In [1]: import numpy as np

In [2]: from numpy import linalg as LA

In [3]: np.set_printoptions(precision=2, suppress=True, linewidth=160, legacy="1.25")

In [4]: def rd(a):
   ...:     return np.round(a, 2) + 0
   ...: 

In [5]: B = np.array([[-1, -2], [2, 1], [-1, 2], [0, 0], [-1, -2], [-2, 1]])

In [6]: data = np.block([[np.zeros((6, 6)), B], [B.T, np.zeros((2, 2))]])

In [7]: print(data)
[[ 0.  0.  0.  0.  0.  0. -1. -2.]
 [ 0.  0.  0.  0.  0.  0.  2.  1.]
 [ 0.  0.  0.  0.  0.  0. -1.  2.]
 [ 0.  0.  0.  0.  0.  0.  0.  0.]
 [ 0.  0.  0.  0.  0.  0. -1. -2.]
 [ 0.  0.  0.  0.  0.  0. -2.  1.]
 [-1.  2. -1.  0. -1. -2.  0.  0.]
 [-2.  1.  2.  0. -2.  1.  0.  0.]]

In [8]: w, evecs = LA.eigh(data)

In [9]: vec = np.array([3, -2, 2, 1, 0, -3, -1, -1])

In [10]: print((np.sign(evecs[:, -1].round(6)) == np.sign(evecs[0, -1].round(6))).astype(int))
[1 0 0 0 1 0 0 0]

In [11]: print(vec @ data @ vec)
20.0

In [12]: print(np.trace(data))
0.0

In [13]: print(rd(np.abs(LA.eigvals(data)).max()))
3.87

In [14]: print(data @ data)
[[ 5. -4. -3.  0.  5.  0.  0.  0.]
 [-4.  5.  0.  0. -4. -3.  0.  0.]
 [-3.  0.  5.  0. -3.  4.  0.  0.]
 [ 0.  0.  0.  0.  0.  0.  0.  0.]
 [ 5. -4. -3.  0.  5.  0.  0.  0.]
 [ 0. -3.  4.  0.  0.  5.  0.  0.]
 [ 0.  0.  0.  0.  0.  0. 11.  2.]
 [ 0.  0.  0.  0.  0.  0.  2. 14.]]

In [15]: print((data + data.T) / 2)
[[ 0.  0.  0.  0.  0.  0. -1. -2.]
 [ 0.  0.  0.  0.  0.  0.  2.  1.]
 [ 0.  0.  0.  0.  0.  0. -1.  2.]
 [ 0.  0.  0.  0.  0.  0.  0.  0.]
 [ 0.  0.  0.  0.  0.  0. -1. -2.]
 [ 0.  0.  0.  0.  0.  0. -2.  1.]
 [-1.  2. -1.  0. -1. -2.  0.  0.]
 [-2.  1.  2.  0. -2.  1.  0.  0.]]

In [16]: print(np.allclose(data, data.T))
True

In [17]: print(rd(np.sort(np.abs(LA.eigvals(data)))))
[0.   0.   0.   0.   3.16 3.16 3.87 3.87]

In [18]: t3 = np.stack([data, 5 * data, data[::-1]])

In [19]: print(LA.matrix_rank(t3))
[4 4 4]

In [20]: print(rd(LA.det(t3)))
[0. 0. 0.]

In [21]: print(LA.matrix_rank(t3.reshape(3, -1)))
2

In [22]: print(t3.shape)
(3, 8, 8)

In [23]: print(np.einsum("bij,cij->bc", t3, t3))
[[  50.  250.    8.]
 [ 250. 1250.   40.]
 [   8.   40.   50.]]

In [24]: feats = np.load("out9.npy")

In [25]: print(feats)
[[ -1.    -1.52  -0.05   2.02  -5.72]
 [ -2.69   2.64   2.55  -5.54   1.23]
 [ -0.08   1.12  -3.14   2.67   4.44]
 [  0.73   1.83   5.84 -14.04   2.51]
 [ -2.91   5.33  -5.77  -5.23   3.62]
 [ -0.73   0.53  -1.77  10.35  -2.34]
 [ -1.92  -0.29   7.31  11.02  -4.22]
 [  1.99  -2.36   2.96  -9.47   5.23]
 [  2.92  -3.43  -7.97   8.67   0.45]
 [ -2.36   2.9   -4.32   0.75   2.61]
 [  1.81   4.71   1.46   5.15   3.13]
 [ -0.29   3.74   1.65  -7.72   1.93]
 [  3.51   0.94   1.01 -10.37  -1.83]
 [ -4.13   7.94   0.82   4.17   7.38]
 [ -2.76   1.63  -6.79 -14.28 -10.41]
 [  0.59   0.09   5.82 -17.66  -7.08]
 [  1.19  -1.43  -1.67  -3.62 -10.66]
 [  1.54   1.62  -6.54   0.6   -4.25]
 [  3.69   3.02  -2.18  -5.04   5.  ]
 [  0.29  -0.19   8.13  14.48  -5.48]
 [ -3.13   2.15   4.7   -6.25   7.65]
 [  2.49  11.45   5.95 -14.3   -1.38]
 [  5.02   4.16  -0.16  -0.51  -0.94]
 [  0.38   3.98   0.36  -4.83 -14.94]
 [  4.36   2.08   4.57  10.14  10.28]
 [  1.95  -3.17   1.19 -15.04  -8.15]
 [ -1.15   6.4    0.01  -0.24  -5.46]
 [ -3.46  -0.81  -1.98   7.78   2.77]]

In [26]: left, s, VT = LA.svd(data)

In [27]: print(np.argmax(s[:-1] / (s[1:] + 1e-6)) + 1)
4

In [28]: print(rd(s))
[3.87 3.87 3.16 3.16 0.   0.   0.   0.  ]

In [29]: B = left[:, :4] @ np.diag(s[:4]) @ VT[:4]

In [30]: print(rd(B))
[[ 0.  0.  0.  0.  0.  0. -1. -2.]
 [ 0.  0.  0.  0.  0.  0.  2.  1.]
 [ 0.  0.  0.  0.  0.  0. -1.  2.]
 [ 0.  0.  0.  0.  0.  0.  0.  0.]
 [ 0.  0.  0.  0.  0.  0. -1. -2.]
 [ 0.  0.  0.  0.  0.  0. -2.  1.]
 [-1.  2. -1.  0. -1. -2.  0.  0.]
 [-2.  1.  2.  0. -2.  1.  0.  0.]]

In [31]: print(rd(LA.norm(data - B) / LA.norm(data)))
0.0

In [32]: print(LA.matrix_rank(data, rtol=0.05))
4

In [33]: print(LA.matrix_rank(B))
4
